$ ipython --no-banner

In [1]: import numpy as np

In [2]: np.set_printoptions(suppress=True, linewidth=120)

In [3]: X = np.array([[3, 4, 5, 6, 7, 8],
   ...:     [9, 10, 11, 12, 13, 14],
   ...:     [15, 16, 17, 18, 19, 20],
   ...:     [21, 22, 23, 24, 25, 26],
   ...:     [27, 28, 29, 30, 31, 32]])

In [4]: X
Out[4]: 
array([[ 3,  4,  5,  6,  7,  8],
       [ 9, 10, 11, 12, 13, 14],
       [15, 16, 17, 18, 19, 20],
       [21, 22, 23, 24, 25, 26],
       [27, 28, 29, 30, 31, 32]])

In [5]: # rows and columns are dependent

In [6]: r = np.linalg.matrix_rank(X)

In [7]: r
Out[7]: np.int64(2)

In [8]: null = np.linalg.svd(X)[2][r:].T

In [9]: [int(np.linalg.matrix_rank(X[:, :j + 1])) for j in range(6)]
Out[9]: [1, 2, 2, 2, 2, 2]

In [10]: null.shape
Out[10]: (6, 4)

In [11]: [int(np.linalg.matrix_rank(X[:i])) for i in range(1, len(X) + 1)]
Out[11]: [1, 2, 2, 2, 2]

In [12]: np.round(X @ null, 2) + 0
Out[12]: 
array([[0., 0., 0., 0.],
       [0., 0., 0., 0.],
       [0., 0., 0., 0.],
       [0., 0., 0., 0.],
       [0., 0., 0., 0.]])

In [13]: np.linalg.matrix_rank(X.T @ X), np.linalg.matrix_rank(X @ X.T)
Out[13]: (np.int64(2), np.int64(2))

In [14]: m1 = np.array([[-2.95, -2.0, 3.0], [1.0, 3.05, 2.0], [-3.0, -2.0, 3.05]])

In [15]: blk = np.stack([X, 5 * X, X[::-1]])

In [16]: np.round(np.linalg.norm(blk, axis=(1, 2)), 2)
Out[16]: array([106.93, 534.67, 106.93])

In [17]: np.einsum("bij,cij->bc", blk, blk)
Out[17]: 
array([[ 11435,  57175,   7115],
       [ 57175, 285875,  35575],
       [  7115,  35575,  11435]])

In [18]: B = np.linalg.inv(m1)

In [19]: round(float(np.linalg.det(m1) * np.linalg.det(B)), 2)
Out[19]: 1.0

In [20]: (np.abs(B) > 1e-9).astype(int)
Out[20]: 
array([[1, 1, 1],
       [1, 1, 1],
       [1, 1, 1]])

In [21]: np.allclose(B, m1.T)
Out[21]: False
